% ipython --no-banner

In [1]: import numpy as np

In [2]: from numpy import linalg as LA

In [3]: np.set_printoptions(precision=2, suppress=True, linewidth=100)

In [4]: m1 = np.loadtxt("w.csv", delimiter=",")

In [5]: m1
Out[5]: 
array([[-0.3 , -0.93, -0.23],
       [ 0.95, -0.27, -0.13],
       [ 0.06, -0.26,  0.96]])

In [6]: w1 = np.array([[1, -2, 3, -2, 1], [-2, 1, 1, -3, 3], [2, 3, 0, -1, -3]])

In [7]: coef = np.array([-3, 7, -8, -3, 2])

In [8]: hid = np.maximum(m1 @ w1 + coef, 0)

In [9]: hid
Out[9]: 
array([[0.  , 5.97, 0.  , 0.61, 0.  ],
       [0.  , 4.42, 0.  , 0.  , 2.53],
       [0.  , 9.51, 0.  , 0.  , 0.  ]])

In [10]: (hid > 0).mean(axis=0)
Out[10]: array([0.  , 1.  , 0.  , 0.33, 0.33])

In [11]: LA.matrix_rank(hid)
Out[11]: np.int64(3)

In [12]: print((hid > 0).astype(int))
[[0 1 0 1 0]
 [0 1 0 0 1]
 [0 1 0 0 0]]

In [13]: basis = np.array([[4, 1], [-1, -5], [5, -3], [1, 3], [-4, 5]])

In [14]: (hid @ basis).round(6).argmax(axis=1)
Out[14]: array([0, 1, 0])

In [15]: rng = np.random.default_rng(48380)

In [16]: labels = rng.permutation(3)

In [17]: print(labels)
[1 2 0]

In [18]: B = m1[labels][:, labels]

In [19]: np.diag(B)
Out[19]: array([-0.27,  0.96, -0.3 ])

In [20]: B
Out[20]: 
array([[-0.27, -0.13,  0.95],
       [-0.26,  0.96,  0.06],
       [-0.93, -0.23, -0.3 ]])

In [21]: u, r1 = m1[1], m1[0]

In [22]: print(np.round(u @ r1, 2))
-0.0

In [23]: pr = (u @ r1) / (u @ u) * u

In [24]: pr.round(2) + 0
Out[24]: array([0., 0., 0.])

In [25]: (r1 - pr) @ u
Out[25]: np.float64(0.0)

In [26]: theta = np.radians(120)

In [27]: r_ = np.eye(3)

In [28]: r_[2, 2] = r_[0, 0] = np.cos(theta)

In [29]: r_[2, 0], r_[0, 2] = -np.sin(theta), np.sin(theta)

In [30]: r_
Out[30]: 
array([[-0.5 ,  0.  ,  0.87],
       [ 0.  ,  1.  ,  0.  ],
       [-0.87,  0.  , -0.5 ]])

In [31]: B = m1 @ r_.T

In [32]: round(LA.det(r_), 2), np.round(np.trace(r_), 2)
Out[32]: (np.float64(1.0), np.float64(0.0))

In [33]: LA.svd(m1, compute_uv=False), LA.svd(B, compute_uv=False)
Out[33]: (array([1., 1., 1.]), array([1., 1., 1.]))

In [34]: E = np.load("layer2.npy")

In [35]: E
Out[35]: 
array([[2, 4, 4, 3, 2],
       [0, 2, 3, 4, 0],
       [0, 0, 4, 0, 5],
       [0, 0, 0, 3, 5],
       [0, 0, 0, 0, 1]])

In [36]: # triangular

In [37]: u = np.array([-3, -1])

In [38]: np.cross(m1[1, :3], m1[0, :3])
Out[38]: array([-0.06,  0.26, -0.96])

In [39]: np.polyval(u, m1[1])
Out[39]: array([-3.86, -0.18, -0.6 ])

In [40]: u = np.array([-1, 3, 2, -2, 0])

In [41]: B = E + np.outer(u, np.eye(5)[1])

In [42]: LA.matrix_rank(B - E)
Out[42]: np.int64(1)

In [43]: O = m1.astype(float).copy()

In [44]: for j in range(3):
    ...:     O[:, j] -= O[:, :j] @ (O[:, :j].T @ O[:, j])
    ...:     O[:, j] /= LA.norm(O[:, j])
    ...: 

In [45]: np.round(O.T @ O, 2) + 0
Out[45]: 
array([[1., 0., 0.],
       [0., 1., 0.],
       [0., 0., 1.]])

In [46]: np.round(O.T @ m1, 2) + 0
Out[46]: 
array([[1., 0., 0.],
       [0., 1., 0.],
       [0., 0., 1.]])

In [47]: LA.matrix_rank(E - E[0, 0] * np.eye(5))
Out[47]: np.int64(4)

In [48]: E @ E
Out[48]: 
array([[ 4, 16, 36, 31, 41],
       [ 0,  4, 18, 20, 35],
       [ 0,  0, 16,  0, 25],
       [ 0,  0,  0,  9, 20],
       [ 0,  0,  0,  0,  1]])

In [49]: np.sort(LA.eigvals(E))
Out[49]: array([1., 2., 2., 3., 4.])

In [50]: [int(LA.matrix_rank(LA.matrix_power(E, p))) for p in range(1, 6)]
Out[50]: [5, 5, 5, 5, 5]

In [51]: feats = np.load("m.npy")

In [52]: feats
Out[52]: 
array([[ 0,  0,  2, -1],
       [ 0,  0,  2,  0],
       [ 0,  0,  0,  1],
       [ 0,  0,  0,  0]])

In [53]: # columns 0 and 1 are equal

In [54]: U, sigma, VT = LA.svd(feats)

In [55]: print(sigma.round(2) + 0)
[2.93 1.18 0.   0.  ]

In [56]: B = U[:, :2] @ np.diag(sigma[:2]) @ VT[:2]

In [57]: print(LA.matrix_rank(feats, rtol=0.05))
2

In [58]: LA.matrix_rank(B)
Out[58]: np.int64(2)

In [59]: round(LA.norm(feats - B) / LA.norm(feats), 2)
Out[59]: np.float64(0.0)

In [60]: np.round(LA.norm(feats - B, 2), 2), round(sigma[2], 2)
Out[60]: (np.float64(0.0), np.float64(0.0))

In [61]: feats @ feats
Out[61]: 
array([[0, 0, 0, 2],
       [0, 0, 0, 2],
       [0, 0, 0, 0],
       [0, 0, 0, 0]])

In [62]: try:
    ...:     LA.inv(feats)
    ...: except LA.LinAlgError as e:
    ...:     print("failed:", e)
    ...: 
failed: Singular matrix

In [63]: np.sort(LA.eigvals(feats))
Out[63]: array([0., 0., 0., 0.])

In [64]: rank = LA.matrix_rank(feats)

In [65]: rank
Out[65]: np.int64(2)

In [66]: N = LA.svd(feats)[2][rank:].T

In [67]: print([int(LA.matrix_rank(feats[:i])) for i in range(1, len(feats) + 1)])
[1, 2, 2, 2]

In [68]: N.shape
Out[68]: (4, 2)

In [69]: np.round(N @ N.T, 2) + 0
Out[69]: 
array([[1., 0., 0., 0.],
       [0., 1., 0., 0.],
       [0., 0., 0., 0.],
       [0., 0., 0., 0.]])

In [70]: print(np.allclose(feats @ N, 0))
True

In [71]: F = np.array([[18.92, 26.6, -24.95],
    ...:     [15.52, 22.15, -21.62],
    ...:     [14.66, 21.03, -20.77],
    ...:     [12.2, 17.75, -18.32],
    ...:     [9.85, 14.6, -15.95],
    ...:     [2.22, 3.87, -7.61],
    ...:     [1.33, 2.52, -6.46],
    ...:     [1.03, 2.04, -6.04],
    ...:     [0.58, 1.33, -5.37],
    ...:     [0.5, 1.21, -5.25],
    ...:     [0.39, 1.02, -5.07],
    ...:     [-0.62, -0.86, -2.44],
    ...:     [-0.09, -0.17, -0.22],
    ...:     [0.63, 2.18, 3.0],
    ...:     [0.43, 3.15, 5.21],
    ...:     [0.43, 3.15, 5.21],
    ...:     [-0.28, 3.8, 7.98],
    ...:     [-2.29, 4.0, 13.02],
    ...:     [-2.58, 3.97, 13.63],
    ...:     [-5.59, 3.19, 19.44]])

In [72]: O, V = LA.qr(F[:, :1])[0], LA.qr(F[:, 1:])[0]

In [73]: sigma = LA.svd(O.T @ V, compute_uv=False)

In [74]: (sigma > 0.9).sum()
Out[74]: np.int64(1)

In [75]: print(np.round(LA.norm(O @ O.T - V @ V.T, 2), 2))
1.0

In [76]: np.degrees(np.arccos(sigma.clip(0, 1)))
Out[76]: array([7.54])

In [77]: mat = np.load("run14.npy")

In [78]: mat
Out[78]: 
array([[-0.2,  0.2,  3.5, -0.6, -0.2],
       [ 0.1,  0.9,  4. , -0.5, -0.7],
       [-0.3,  2.1, -2.5,  0.2, -1.3]])

In [79]: w1 = np.array([[0, 2, 0], [3, 1, 0], [3, 1, 3], [1, 2, 3], [0, 0, 2]])

In [80]: coef = np.array([0, 1, 1])

In [81]: hid = np.maximum(mat @ w1 + coef, 0)

In [82]: hid
Out[82]: 
array([[10.5,  3.1,  9.3],
       [14.2,  5.1, 10.1],
       [ 0. ,  0.4,  0. ]])

In [83]: (hid > 0).mean(axis=0)
Out[83]: array([0.67, 1.  , 0.67])

In [84]: basis = np.array([[1, 2, -5], [9, -2, 3], [-4, 2, -8]])

In [85]: (hid @ basis).round(6).argmax(axis=1)
Out[85]: array([1, 1, 0])

In [86]: w1 @ basis
Out[86]: 
array([[ 18,  -4,   6],
       [ 12,   4, -12],
       [  0,  10, -36],
       [  7,   4, -23],
       [ -8,   4, -16]])

In [87]: vec = np.array([3, 3, 0, 1, 0])

In [88]: mat * vec
Out[88]: 
array([[-0.6,  0.6,  0. , -0.6, -0. ],
       [ 0.3,  2.7,  0. , -0.5, -0. ],
       [-0.9,  6.3, -0. ,  0.2, -0. ]])

In [89]: np.einsum("ij,j->i", mat, vec)
Out[89]: array([-0.6,  2.5,  5.6])

In [90]: (mat * vec).sum(axis=1)
Out[90]: array([-0.6,  2.5,  5.6])

In [91]: np.sign((mat @ vec).round(6))
Out[91]: array([-1.,  1.,  1.])

In [92]: mat @ (2 * vec)
Out[92]: array([-1.2,  5. , 11.2])

In [93]: print(mat @ vec)
[-0.6  2.5  5.6]

In [94]: B = np.array([[-2, 1, 2], [0, -1, 0], [-1, -1, 0], [-1, -1, 0], [-1, 0, 2]])

In [95]: np.einsum("ik,kj->ij", mat, B)
Out[95]: 
array([[-2.3, -3.3, -0.8],
       [-3. , -4.3, -1.2],
       [ 4.2, -0.1, -3.2]])

In [96]: np.einsum("ij->j", mat)
Out[96]: array([-0.4,  3.2,  5. , -0.9, -2.2])

In [97]: LA.matrix_rank(np.vstack([mat, B.T]))
Out[97]: np.int64(5)

In [98]: np.einsum("ij,ij->i", mat, mat)
Out[98]: array([12.73, 17.56, 12.48])

In [99]: mat @ B
Out[99]: 
array([[-2.3, -3.3, -0.8],
       [-3. , -4.3, -1.2],
       [ 4.2, -0.1, -3.2]])

In [100]: LA.matrix_rank(mat @ B)
Out[100]: np.int64(3)

In [101]: W0 = np.load("block14.npy")

In [102]: print(W0)
[[-3.07  3.57  0.45  1.63]
 [-4.67  0.62  1.68  0.08]
 [-0.38  1.73  2.35  4.04]
 [ 1.42  3.17  0.11  3.59]
 [ 2.38  0.86 -3.96 -1.7 ]
 [-2.58 -2.46  3.2  -1.44]
 [ 0.39 -4.49 -2.   -0.86]
 [-2.19  4.11  1.78  0.34]
 [-0.15 -1.54  4.28 -2.08]
 [ 4.32 -2.    1.06  1.08]
 [-3.41 -2.34  2.76  0.53]
 [-4.81  1.18 -0.62 -0.2 ]
 [-0.48 -1.13  0.98 -4.75]
 [-4.49 -1.59  0.98  1.19]
 [ 0.28  4.62 -0.84 -1.69]
 [ 4.19  1.6   0.55 -2.14]
 [-3.96  1.32  2.57 -0.99]
 [ 4.82 -0.08 -1.17 -0.67]
 [ 4.8   0.   -0.23 -1.37]
 [-4.41  1.81 -1.5  -0.13]]

In [103]: C2 = W0.T @ W0

In [104]: LA.matrix_rank(C2)
Out[104]: np.int64(4)

In [105]: np.diag(C2)
Out[105]: array([223.54, 115.99,  82.3 ,  78.24])

In [106]: LA.eigvalsh(C2)[::-1]
Out[106]: array([242.09, 125.47,  70.97,  61.54])

In [107]: print((W0 @ W0.T).shape)
(20, 20)

In [108]: LA.svd(W0, compute_uv=False) ** 2
Out[108]: array([242.09, 125.47,  70.97,  61.54])

In [109]: labels = W0[:, 0] > np.median(W0[:, 0])

In [110]: u = W0[labels].mean(axis=0) - W0[~labels].mean(axis=0)

In [111]: labels.astype(int)
Out[111]: array([0, 0, 1, 1, 1, 0, 1, 0, 1, 1, 0, 0, 0, 0, 1, 1, 0, 1, 1, 0])

In [112]: print(np.argsort(-np.abs(u).round(6), kind="stable"))
[0 2 3 1]

In [113]: B = np.c_[W0[:, :2] @ np.array([[3, 3], [2, 6]]), np.array([0, 2, 1, 0, 1, 1, 3, 1, 0, 3, 0, 3, 1, 2, 0, 2, 2, 0, 2, 3])]

In [114]: B
Out[114]: 
array([[ -2.07,  12.21,   0.  ],
       [-12.77, -10.29,   2.  ],
       [  2.32,   9.24,   1.  ],
       [ 10.6 ,  23.28,   0.  ],
       [  8.86,  12.3 ,   1.  ],
       [-12.66, -22.5 ,   1.  ],
       [ -7.81, -25.77,   3.  ],
       [  1.65,  18.09,   1.  ],
       [ -3.53,  -9.69,   0.  ],
       [  8.96,   0.96,   3.  ],
       [-14.91, -24.27,   0.  ],
       [-12.07,  -7.35,   3.  ],
       [ -3.7 ,  -8.22,   1.  ],
       [-16.65, -23.01,   2.  ],
       [ 10.08,  28.56,   0.  ],
       [ 15.77,  22.17,   2.  ],
       [ -9.24,  -3.96,   2.  ],
       [ 14.3 ,  13.98,   0.  ],
       [ 14.4 ,  14.4 ,   2.  ],
       [ -9.61,  -2.37,   3.  ]])

In [115]: print(LA.matrix_rank(B))
3

In [116]: np.round(LA.lstsq(W0, B[:, 0])[0], 2) + 0
Out[116]: array([3., 2., 0., 0.])

In [117]: LA.matrix_rank(np.c_[W0, B])
Out[117]: np.int64(5)

In [118]: proj = B @ LA.solve(B.T @ B, B.T)

In [119]: np.round(LA.eigvalsh(proj), 2) + 0
Out[119]: array([0., 0., 0., 0., 0., 0., 0., 0., 0., 0., 0., 0., 0., 0., 0., 0., 0., 1., 1., 1.])

In [120]: np.diag(proj)
Out[120]: 
array([0.14, 0.14, 0.04, 0.1 , 0.06, 0.1 , 0.31, 0.17, 0.02, 0.31, 0.11, 0.22, 0.03, 0.16, 0.19,
       0.22, 0.12, 0.11, 0.22, 0.22])

In [121]: LA.matrix_rank(np.eye(20) - proj)
Out[121]: np.int64(17)

In [122]: K = np.array([[0.4, 0.4, -0.8, -1.2, -1.0, 0.6, -1.0],
     ...:     [0.3, -0.7, -1.3, -0.7, 0.9, 1.3, -0.9],
     ...:     [-0.3, 0.8, 0.7, -0.3, -0.9, -0.1, 0.2],
     ...:     [-0.2, -1.2, -1.9, 0.3, -0.9, 0.5, 0.0],
     ...:     [-1.1, -0.1, 0.5, -1.2, 0.5, -0.4, -1.6]])

In [123]: K[:, 2] *= 5

In [124]: K
Out[124]: 
array([[ 0.4,  0.4, -4. , -1.2, -1. ,  0.6, -1. ],
       [ 0.3, -0.7, -6.5, -0.7,  0.9,  1.3, -0.9],
       [-0.3,  0.8,  3.5, -0.3, -0.9, -0.1,  0.2],
       [-0.2, -1.2, -9.5,  0.3, -0.9,  0.5,  0. ],
       [-1.1, -0.1,  2.5, -1.2,  0.5, -0.4, -1.6]])

In [125]: B = np.array([[3, 3, -3],
     ...:     [2, 3, -2],
     ...:     [-1, 3, 3],
     ...:     [-2, -3, 1],
     ...:     [3, 0, 2],
     ...:     [1, 1, -3],
     ...:     [-2, 3, -2]])

In [126]: np.einsum("ik,kj->ij", K, B)
Out[126]: 
array([[  8. ,  -8.4, -17. ],
       [ 13.2, -20. , -20. ],
       [ -5.4,  13.4,   7.6],
       [  3.7, -33.1, -28.5],
       [  0.7,   2.3,  15.2]])
